>>> import numpy as np
>>> from numpy import linalg as LA
>>> np.set_printoptions(precision=3, suppress=True, linewidth=140)
>>> other = np.array([[4, 5, 0, 3], [0, 0, 5, 1], [4, 0, 4, 2], [2, 3, 4, 0]])
>>> M = other.T @ other
>>> print(M)
[[36 26 24 20]
 [26 34 12 15]
 [24 12 57 13]
 [20 15 13 14]]
>>> evals, evecs = LA.eig(M)
>>> print(np.round(M @ evecs[:, 0] - evals[0] * evecs[:, 0], 3) + 0)
[0. 0. 0. 0.]
>>> print(evals)
[94.361 36.     2.127  8.512]
>>> rng = np.random.default_rng(616446)
>>> labels = rng.permutation(4)
>>> print(labels)
[1 2 0 3]
>>> other = M[labels][:, labels]
>>> print(np.diag(other))
[34 57 36 14]
>>> print(np.sort(np.abs(LA.eigvals(other))))
[ 2.127  8.512 36.    94.361]
>>> print(np.trace(other))
141
>>> u = np.array([-3, -1, 2, -2])
>>> other = M + np.outer(u, np.eye(4)[0])
>>> print(other)
[[33. 26. 24. 20.]
 [25. 34. 12. 15.]
 [26. 12. 57. 13.]
 [18. 15. 13. 14.]]
>>> print(np.round(LA.det(other) / LA.det(M), 3), round(1 + LA.solve(M, u)[0], 3))
0.825 0.825
>>> print(LA.matrix_rank(LA.inv(other) - LA.inv(M), tol=1e-8))
1
>>> x0 = np.ones(4)
>>> for _ in range(5):
...     x0 = M @ x0
...     x0 /= LA.norm(x0)
...     print(round(x0 @ M @ x0, 3))
... 
94.197
94.338
94.358
94.361
94.361
>>> print(x0)
[0.563 0.446 0.616 0.323]
>>> print(round(float(LA.eigvalsh(M)[-1]), 3))
94.361
>>> K = np.minimum.outer(np.arange(1, 4), np.arange(1, 4)) * 4
>>> print(K)
[[ 4  4  4]
 [ 4  8  8]
 [ 4  8 12]]
>>> evals, evecs = LA.eigh(K)
>>> x0 = np.array([2, 3, -2])
>>> print(evecs * np.maximum(evals, 0) @ evecs.T)
[[ 4.  4.  4.]
 [ 4.  8.  8.]
 [ 4.  8. 12.]]
>>> print(evecs * np.abs(evals) @ evecs.T)
[[ 4.  4.  4.]
 [ 4.  8.  8.]
 [ 4.  8. 12.]]
>>> print(evecs * np.sqrt(evals) @ evecs.T)
[[1.742 0.775 0.603]
 [0.775 2.345 1.378]
 [0.603 1.378 3.12 ]]
>>> print(round(float(x0 @ K @ x0 / (x0 @ x0)), 3), round(evals[0], 3), round(float(evals[-1]), 3))
3.294 1.232 20.196
>>> print(x0 @ K @ x0)
56
